$ ipython --no-banner

In [1]: import numpy as np

In [2]: import numpy.linalg as la

In [3]: np.set_printoptions(precision=2, suppress=True, linewidth=100)

In [4]: J = np.load("mat.npy")

In [5]: J
Out[5]: 
array([[ 2,  3,  4,  5,  6,  7,  8,  9],
       [10, 11, 12, 13, 14, 15, 16, 17],
       [18, 19, 20, 21, 22, 23, 24, 25],
       [26, 27, 28, 29, 30, 31, 32, 33],
       [34, 35, 36, 37, 38, 39, 40, 41],
       [42, 43, 44, 45, 46, 47, 48, 49],
       [50, 51, 52, 53, 54, 55, 56, 57],
       [58, 59, 60, 61, 62, 63, 64, 65]])

In [6]: np.allclose(J[:-1].T @ la.lstsq(J[:-1].T, J[-1])[0], J[-1])
Out[6]: True

In [7]: la.lstsq(J[:-1].T, J[-1])[2]
Out[7]: np.int32(2)

In [8]: J @ la.pinv(J) @ J
Out[8]: 
array([[ 2.,  3.,  4.,  5.,  6.,  7.,  8.,  9.],
       [10., 11., 12., 13., 14., 15., 16., 17.],
       [18., 19., 20., 21., 22., 23., 24., 25.],
       [26., 27., 28., 29., 30., 31., 32., 33.],
       [34., 35., 36., 37., 38., 39., 40., 41.],
       [42., 43., 44., 45., 46., 47., 48., 49.],
       [50., 51., 52., 53., 54., 55., 56., 57.],
       [58., 59., 60., 61., 62., 63., 64., 65.]])

In [9]: np.abs(np.diag(la.qr(J)[1])) > 1e-9
Out[9]: array([ True,  True, False, False, False, False, False, False])

In [10]: np.unique(J.round(6), axis=0).shape
Out[10]: (8, 8)

In [11]: B = J / np.sqrt((J ** 2).mean(axis=1, keepdims=True))

In [12]: J - J.mean(axis=1, keepdims=True)
Out[12]: 
array([[-3.5, -2.5, -1.5, -0.5,  0.5,  1.5,  2.5,  3.5],
       [-3.5, -2.5, -1.5, -0.5,  0.5,  1.5,  2.5,  3.5],
       [-3.5, -2.5, -1.5, -0.5,  0.5,  1.5,  2.5,  3.5],
       [-3.5, -2.5, -1.5, -0.5,  0.5,  1.5,  2.5,  3.5],
       [-3.5, -2.5, -1.5, -0.5,  0.5,  1.5,  2.5,  3.5],
       [-3.5, -2.5, -1.5, -0.5,  0.5,  1.5,  2.5,  3.5],
       [-3.5, -2.5, -1.5, -0.5,  0.5,  1.5,  2.5,  3.5],
       [-3.5, -2.5, -1.5, -0.5,  0.5,  1.5,  2.5,  3.5]])

In [13]: B[2]
Out[13]: array([0.83, 0.88, 0.92, 0.97, 1.02, 1.06, 1.11, 1.16])

In [14]: la.matrix_rank(B) == la.matrix_rank(J)
Out[14]: np.True_

In [15]: la.norm(B, axis=1)
Out[15]: array([2.83, 2.83, 2.83, 2.83, 2.83, 2.83, 2.83, 2.83])
